In [1]: import numpy as np

In [2]: import numpy.linalg as la

In [3]: np.set_printoptions(suppress=True, linewidth=120)

In [4]: def rnd(a):
   ...:     return np.round(a, 1) + 0
   ...: 

In [5]: A2 = np.array([[0, 3, -5, 0, 2, 5, -2]])

In [6]: M = A2.T @ A2

In [7]: print(M)
[[  0   0   0   0   0   0   0]
 [  0   9 -15   0   6  15  -6]
 [  0 -15  25   0 -10 -25  10]
 [  0   0   0   0   0   0   0]
 [  0   6 -10   0   4  10  -4]
 [  0  15 -25   0  10  25 -10]
 [  0  -6  10   0  -4 -10   4]]

In [8]: evals, evecs = la.eigh(M)

In [9]: x = np.array([5, -3, -2, 3, -4, 4, 2])

In [10]: print(rnd(evecs * np.abs(evals) @ evecs.T))
[[  0.   0.   0.   0.   0.   0.   0.]
 [  0.   9. -15.   0.   6.  15.  -6.]
 [  0. -15.  25.   0. -10. -25.  10.]
 [  0.   0.   0.   0.   0.   0.   0.]
 [  0.   6. -10.   0.   4.  10.  -4.]
 [  0.  15. -25.   0.  10.  25. -10.]
 [  0.  -6.  10.   0.  -4. -10.   4.]]

In [11]: print(rnd(x @ M @ x / (x @ x)), rnd(evals[0]), evals[-1])
1.0 0.0 67.0

In [12]: rng = np.random.default_rng(4748)

In [13]: labels = rng.permutation(7)

In [14]: print(labels)
[6 2 0 4 5 3 1]

In [15]: A2 = M[labels][:, labels]

In [16]: print(rnd(la.det(A2)), rnd(la.det(M[labels])))
0.0 0.0

In [17]: print(np.diag(A2))
[ 4 25  0  4 25  0  9]

In [18]: evals, evecs = la.eigh(M)

In [19]: print(rnd(la.svd(M, compute_uv=False)))
[67.  0.  0.  0.  0.  0.  0.]

In [20]: print(rnd(evecs.T @ M @ evecs))
[[ 0.  0.  0.  0.  0.  0.  0.]
 [ 0.  0.  0.  0.  0.  0.  0.]
 [ 0.  0.  0.  0.  0.  0.  0.]
 [ 0.  0.  0.  0.  0.  0.  0.]
 [ 0.  0.  0.  0.  0.  0.  0.]
 [ 0.  0.  0.  0.  0.  0.  0.]
 [ 0.  0.  0.  0.  0.  0. 67.]]

In [21]: print(rnd(np.abs(evecs[:, -1])))
[0.  0.4 0.6 0.  0.2 0.6 0.2]

In [22]: print((evals > 1e-8).sum(), (evals < -1e-8).sum())
1 0

In [23]: print(np.abs(evecs[:, -1]).round(6).argmax())
2

In [24]: print(rnd(la.eigvalsh(M @ M)))
[   0.    0.    0.    0.    0.    0. 4489.]

In [25]: print(rnd(evecs.T @ evecs))
[[1. 0. 0. 0. 0. 0. 0.]
 [0. 1. 0. 0. 0. 0. 0.]
 [0. 0. 1. 0. 0. 0. 0.]
 [0. 0. 0. 1. 0. 0. 0.]
 [0. 0. 0. 0. 1. 0. 0.]
 [0. 0. 0. 0. 0. 1. 0.]
 [0. 0. 0. 0. 0. 0. 1.]]

In [26]: print(rnd(la.eigvalsh(M + 5 * np.eye(7))))
[ 5.  5.  5.  5.  5.  5. 72.]

In [27]: print(rnd(evecs @ np.diag(evals) @ evecs.T))
[[  0.   0.   0.   0.   0.   0.   0.]
 [  0.   9. -15.   0.   6.  15.  -6.]
 [  0. -15.  25.   0. -10. -25.  10.]
 [  0.   0.   0.   0.   0.   0.   0.]
 [  0.   6. -10.   0.   4.  10.  -4.]
 [  0.  15. -25.   0.  10.  25. -10.]
 [  0.  -6.  10.   0.  -4. -10.   4.]]

In [28]: K = np.load("mat.npy")

In [29]: print(K)
[[ 7.  0. -6. -6.]
 [ 0. -2.  0.  0.]
 [-6.  0.  2.  4.]
 [-6.  0.  4.  2.]]

In [30]: print(K.reshape(2, -1))
[[ 7.  0. -6. -6.  0. -2.  0.  0.]
 [-6.  0.  2.  4. -6.  0.  4.  2.]]

In [31]: print(K.reshape(-1, 2))
[[ 7.  0.]
 [-6. -6.]
 [ 0. -2.]
 [ 0.  0.]
 [-6.  0.]
 [ 2.  4.]
 [-6.  0.]
 [ 4.  2.]]

In [32]: print(K.ravel(order="F"))
[ 7.  0. -6. -6.  0. -2.  0.  0. -6.  0.  2.  4. -6.  0.  4.  2.]

In [33]: t3 = K.reshape(4, 2, -1)

In [34]: print(np.swapaxes(t3, 1, 2)[1])
[[ 0.  0.]
 [-2.  0.]]

In [35]: print(np.einsum("ihd,ihd->ih", t3, t3))
[[49. 72.]
 [ 4.  0.]
 [36. 20.]
 [36. 20.]]

In [36]: print(t3.transpose(1, 0, 2))
[[[ 7.  0.]
  [ 0. -2.]
  [-6.  0.]
  [-6.  0.]]

 [[-6. -6.]
  [ 0.  0.]
  [ 2.  4.]
  [ 4.  2.]]]

In [37]: print(t3.shape)
(4, 2, 2)

In [38]: print(t3.sum(axis=1))
[[ 1. -6.]
 [ 0. -2.]
 [-4.  4.]
 [-2.  2.]]

In [39]: labels = rng.permutation(4)

In [40]: print(labels)
[3 1 0 2]

In [41]: A2 = K[labels][:, labels]

In [42]: print(A2)
[[ 2.  0. -6.  4.]
 [ 0. -2.  0.  0.]
 [-6.  0.  7. -6.]
 [ 4.  0. -6.  2.]]

In [43]: print(np.diag(A2))
[ 2. -2.  7.  2.]

In [44]: print(np.trace(A2))
9.0

In [45]: print(np.allclose(A2, K))
False

In [46]: gram = K.T @ K

In [47]: print(np.allclose(gram, gram.T))
True

In [48]: print(np.trace(gram), (K ** 2).sum())
237.0 237.0

In [49]: print(la.matrix_rank(gram))
4

In [50]: print(rnd(la.svd(K, compute_uv=False) ** 2))
[225.   4.   4.   4.]

In [51]: m1 = np.load("w.npy")

In [52]: print(m1)
[[ 0  7  0  0  0]
 [-6  0  0  0  0]
 [ 0  0  2  0 -4]
 [ 0  0  0  0 -9]
 [ 0  0  0  0  0]
 [ 5  0  0  0  0]
 [ 0  0  0  0  2]
 [ 0 -7 -6  0  5]]

In [53]: U, s, Vh = la.svd(m1)

In [54]: evecs = Vh[:(s > 1e-8).sum()]

In [55]: x = m1[7] + -3 * m1[6] + rng.integers(2) * np.eye(5)[2]

In [56]: print(x)
[ 0. -7. -5.  0. -1.]

In [57]: print(rnd(evecs.T @ evecs))
[[1. 0. 0. 0. 0.]
 [0. 1. 0. 0. 0.]
 [0. 0. 1. 0. 0.]
 [0. 0. 0. 0. 0.]
 [0. 0. 0. 0. 1.]]

In [58]: print(rnd(np.diag(evecs.T @ evecs)))
[1. 1. 1. 0. 1.]

In [59]: print(la.matrix_rank(np.vstack([m1, x])))
4

In [60]: U, s, Vh = la.svd(m1)

In [61]: print(rnd(s))
[13.1  8.8  7.8  3.8  0. ]

In [62]: A2 = U[:, :4] @ np.diag(s[:4]) @ Vh[:4]

In [63]: print(rnd(la.norm(m1 - A2) / la.norm(m1)))
0.0

In [64]: print(rnd(np.abs(m1 - A2).max()))
0.0

In [65]: print(rnd(A2))
[[ 0.  7.  0.  0.  0.]
 [-6.  0.  0.  0.  0.]
 [ 0.  0.  2.  0. -4.]
 [ 0.  0.  0.  0. -9.]
 [ 0.  0.  0.  0.  0.]
 [ 5.  0.  0.  0.  0.]
 [ 0.  0.  0.  0.  2.]
 [ 0. -7. -6.  0.  5.]]

In [66]: print(rnd(la.norm(m1 - A2, 2)), s[4])
0.0 0.0

In [67]: print(np.abs(M).max())
25

In [68]: print(np.unravel_index(np.abs(M).argmax(), M.shape))
(np.int64(2), np.int64(2))

In [69]: print(np.abs(np.diag(la.qr(m1)[1])) > 1e-9)
[ True  True  True False  True]

In [70]: print(np.unique(m1.round(6), axis=0).shape)
(8, 5)

In [71]: print(rnd(np.trace(la.pinv(m1) @ m1)))
4.0

In [72]: print(la.lstsq(m1[:-1].T, m1[-1])[2])
4

In [73]: feats = np.load("test1.npy")

In [74]: print(feats)
[[ 0  0  2]
 [ 0  0  2]
 [ 2  2  4]
 [ 2  5  5]
 [ 4  8  5]
 [ 6  9  8]
 [ 8 11 10]
 [ 8 14 13]
 [ 9 16 14]
 [10 19 14]
 [11 21 16]
 [14 21 16]
 [15 21 19]]

In [75]: print(rnd(la.norm(feats, 2) / la.norm(feats)))
1.0

In [76]: print(rnd(np.abs(la.svd(feats)[2][-1])))
[0.9 0.3 0.3]

In [77]: print(np.argsort(-la.norm(feats, axis=0).round(6), kind="stable")[:3])
[1 2 0]

In [78]: X = np.loadtxt("layer2.csv", delimiter=",")

In [79]: print(X)
[[-2.2  1.4  2.3 -3.2 -4.4]
 [-2.1  2.2  1.4 -4.8 -5.8]
 [-0.3  0.5  2.  -4.  -3.8]
 [-1.  -1.1  4.7 -0.6  3.6]
 [-0.3 -0.1  2.8 -1.1  5. ]
 [-1.1 -0.6  4.8 -3.5  2.8]
 [ 4.8  1.8  0.2  2.5  1.9]
 [ 3.   0.1  0.   0.8  1.9]
 [ 3.8  2.1 -0.2  3.4  2. ]
 [-2.9  1.2  1.8 -4.8 -6.9]
 [ 3.6  0.7 -0.4  1.3  2.6]
 [ 1.9 -3.   3.5 -1.9  3.1]
 [ 1.9  0.3  5.2 -2.7  3.4]
 [ 5.6  3.6 -0.4 -0.9  2.4]
 [ 1.  -0.6  2.7 -1.2  4.9]
 [ 2.9  0.5  0.2  1.1  3.5]
 [ 3.7  2.4  1.1  0.7  1.9]
 [-2.7  1.2  2.1 -4.4 -5. ]
 [-0.8  1.5  5.4 -2.4  4.1]]

In [80]: hat = feats @ la.solve(feats.T @ feats, feats.T)

In [81]: print(rnd(la.eigvalsh(hat)))
[0. 0. 0. 0. 0. 0. 0. 0. 0. 0. 1. 1. 1.]

In [82]: print(rnd(hat @ feats[:, 1]))
[ 0.  0.  2.  5.  8.  9. 11. 14. 16. 19. 21. 21. 21.]

In [83]: print(rnd(np.diag(hat)))
[0.2 0.2 0.2 0.2 0.1 0.1 0.2 0.2 0.2 0.3 0.4 0.4 0.5]

In [84]: A = np.load("out7.npy")

In [85]: print(rnd(A))
[[ 0.9  0.4  0.1]
 [ 0.4 -0.9 -0.4]
 [ 0.1 -0.4  0.9]]

In [86]: print(rnd(A @ A.T))
[[1. 0. 0.]
 [0. 1. 0.]
 [0. 0. 1.]]

In [87]: print(rnd(la.pinv(A)))
[[ 0.9  0.4  0.1]
 [ 0.4 -0.9 -0.4]
 [ 0.1 -0.4  0.9]]

In [88]: print(rnd(A[:, 1] @ A[:, 0]))
0.0

In [89]: x = np.array([1, -5, 5])

In [90]: print(rnd(A.T @ (A @ x)))
[ 1. -5.  5.]

In [91]: print(rnd(la.inv(A)))
[[ 0.9  0.4  0.1]
 [ 0.4 -0.9 -0.4]
 [ 0.1 -0.4  0.9]]

In [92]: print(rnd(np.abs(la.eigvals(A))))
[1. 1. 1.]

In [93]: print([p for p in range(1, 25) if np.allclose(la.matrix_power(A, p), np.eye(3))])
[2, 4, 6, 8, 10, 12, 14, 16, 18, 20, 22, 24]

In [94]: print(np.all(la.eigvalsh(A) > 0))
False

In [95]: print(rnd(la.eigvalsh(A).min()))
-1.0

In [96]: gram = A.T @ A

In [97]: print(rnd(la.svd(A, compute_uv=False) ** 2))
[1. 1. 1.]

In [98]: print(np.allclose(gram, gram.T))
True

In [99]: print(np.trace(gram), (A ** 2).sum())
3.0 3.0

In [100]: print(rnd(la.eigvalsh(gram)[::-1]))
[1. 1. 1.]

In [101]: J = np.load("run13.npy")

In [102]: print(rnd(J))
[[-0.4  0.   0.4 -0.4 -0.5 -0.4]
 [-0.6 -0.1  0.4  0.3  0.1  0.6]
 [-0.1 -0.9 -0.2 -0.4  0.1  0.1]
 [ 0.3  0.3  0.2 -0.7 -0.1  0.6]
 [ 0.2 -0.2 -0.3  0.3 -0.8  0.3]
 [-0.6  0.4 -0.7 -0.2  0.   0.1]]

In [103]: r0 = np.array([2, 2, -3, -7, 7, 8])

In [104]: A2 = J + np.outer(r0, np.eye(6)[1])

In [105]: print(rnd(A2))
[[-0.4  2.   0.4 -0.4 -0.5 -0.4]
 [-0.6  1.9  0.4  0.3  0.1  0.6]
 [-0.1 -3.9 -0.2 -0.4  0.1  0.1]
 [ 0.3 -6.7  0.2 -0.7 -0.1  0.6]
 [ 0.2  6.8 -0.3  0.3 -0.8  0.3]
 [-0.6  8.4 -0.7 -0.2  0.   0.1]]

In [106]: print(la.matrix_rank(la.inv(A2) - la.inv(J), tol=1e-8))
1

In [107]: print(np.argsort(-la.norm(A2, axis=0).round(6), kind="stable")[:3])
[1 0 2]

In [108]: print(round(np.log10(la.cond(A2))))
2

In [109]: s = 3 * 0.7 ** np.arange(7)

In [110]: O, _ = la.qr(np.array([[0.4, 0.1, 0.1, 0.9, 1.3, 1.0, 0.3],
     ...:     [-0.8, -0.1, -0.8, -1.4, -0.4, -0.3, 1.2],
     ...:     [-0.4, -1.2, -0.1, -0.1, -0.6, -2.2, 2.3],
     ...:     [1.1, 1.6, -0.8, 0.0, 1.9, 1.1, 0.1],
     ...:     [-1.6, 1.1, 1.2, -0.5, -0.1, 1.4, -0.3],
     ...:     [1.1, 0.9, -0.3, 0.4, 0.3, 0.4, 0.3],
     ...:     [1.4, -1.1, -0.9, 1.6, 1.3, -2.4, 0.7]]))

In [111]: E = rng.normal(size=(28, 7)) * s @ O

In [112]: print(rnd(E))
[[-1.5  0.5  0.  -1.4  0.5  2.7 -0.8]
 [ 1.3 -1.1  0.5  1.6 -2.2 -0.8  3.1]
 [-1.  -0.3 -0.7 -0.9  1.4  2.3 -0.7]
 [ 1.2 -0.2  1.   0.5 -1.1 -0.3  0.9]
 [-0.1 -0.4 -0.3 -1.1  1.3  0.5 -3. ]
 [ 0.1 -0.3 -1.1  0.4 -0.1  0.1  1.7]
 [-0.8 -0.3 -3.7 -2.8  2.1  2.6 -2.1]
 [ 0.5 -0.6  1.5 -0.5  0.1  2.7 -0.2]
 [ 0.6 -0.5 -2.2 -0.3 -0.6  1.3  0.2]
 [ 1.5 -0.6  2.   1.1 -2.2 -2.1  0.4]
 [ 1.3 -0.8  0.6  0.4 -0.1 -2.4 -0.2]
 [-0.2 -0.8  2.5 -0.9  0.   2.2 -0.8]
 [-0.8  0.  -0.7 -2.1  0.6  2.9 -1.6]
 [-1.1 -0.8 -2.3 -0.8  2.1  1.3 -2.7]
 [-0.8  0.6 -0.2  1.  -0.2  0.1  1.8]
 [ 0.8  0.3  0.1 -1.9 -0.2  2.8 -0.4]
 [-1.1 -1.1 -3.3 -1.6  2.1  0.7 -2.8]
 [-1.   0.  -1.7 -0.8  0.9  2.2 -0.5]
 [-0.8 -0.9 -2.5 -1.3  2.4 -1.2 -2. ]
 [-1.7  0.9 -2.8 -0.6  2.1  0.  -0.8]
 [-0.5  1.2 -0.5 -0.3 -0.5  1.5  1. ]
 [-0.3  0.7  0.8  1.8 -0.3 -1.4  2.3]
 [ 0.2 -0.2 -1.8  0.   1.4 -4.  -1.6]
 [ 0.9 -1.   1.   1.1 -2.6 -0.3 -0.3]
 [ 1.   0.5  1.4  1.5 -3.  -0.9  2.7]
 [-0.9  1.   1.1  0.1  0.   1.4  1.6]
 [ 0.7 -1.3 -2.  -0.1  0.7 -1.  -0.7]
 [-0.7  0.1 -3.  -0.4  0.9  1.6 -2.5]]

In [113]: t3 = np.stack([E, -1 * E, E[::-1]])

In [114]: print((t3 @ E.T).shape)
(3, 28, 28)

In [115]: print(la.matrix_rank(t3))
[7 7 7]

In [116]: print(rnd(np.einsum("bij,cij->bc", t3, t3)))
[[ 404.5 -404.5  -26.6]
 [-404.5  404.5   26.6]
 [ -26.6   26.6  404.5]]

In [117]: hat = E @ la.solve(E.T @ E, E.T)

In [118]: print(rnd(hat @ E[:, 3]))
[-1.4  1.6 -0.9  0.5 -1.1  0.4 -2.8 -0.5 -0.3  1.1  0.4 -0.9 -2.1 -0.8  1.  -1.9 -1.6 -0.8 -1.3 -0.6 -0.3  1.8  0.
  1.1  1.5  0.1 -0.1 -0.4]

In [119]: print(rnd(np.trace(hat)))
7.0

In [120]: print(rnd(la.eigvalsh(hat)))
[0. 0. 0. 0. 0. 0. 0. 0. 0. 0. 0. 0. 0. 0. 0. 0. 0. 0. 0. 0. 0. 1. 1. 1. 1. 1. 1. 1.]

In [121]: x = np.array([3, 0, 1, 1, 3, 3, 2])

In [122]: print(rnd(E @ np.eye(7)[3]))
[-1.4  1.6 -0.9  0.5 -1.1  0.4 -2.8 -0.5 -0.3  1.1  0.4 -0.9 -2.1 -0.8  1.  -1.9 -1.6 -0.8 -1.3 -0.6 -0.3  1.8  0.
  1.1  1.5  0.1 -0.1 -0.4]

In [123]: print(rnd(E @ np.ones(7)))
[ 0.   2.4  0.   2.  -3.1  0.8 -5.   3.5 -1.5  0.2 -1.1  1.9 -1.8 -4.3  2.3  1.4 -7.1 -1.  -6.4 -3.   1.9  3.6 -5.9
 -1.2  3.3  4.4 -3.8 -3.9]

In [124]: print(rnd((E * x).sum(axis=1)))
[  2.2   3.1   5.1   2.8  -2.3   3.    1.1  10.5   1.9  -4.3  -2.8   5.8   1.9  -1.5   1.7   7.5  -5.4   2.6  -6.9
  -4.    2.7   1.3 -12.2  -4.5  -0.3   5.9  -2.7  -2.6]

In [125]: print((E @ x).argmax())
7

In [126]: print(la.norm(E @ x) <= la.norm(E, 2) * la.norm(x) + 1e-9)
True
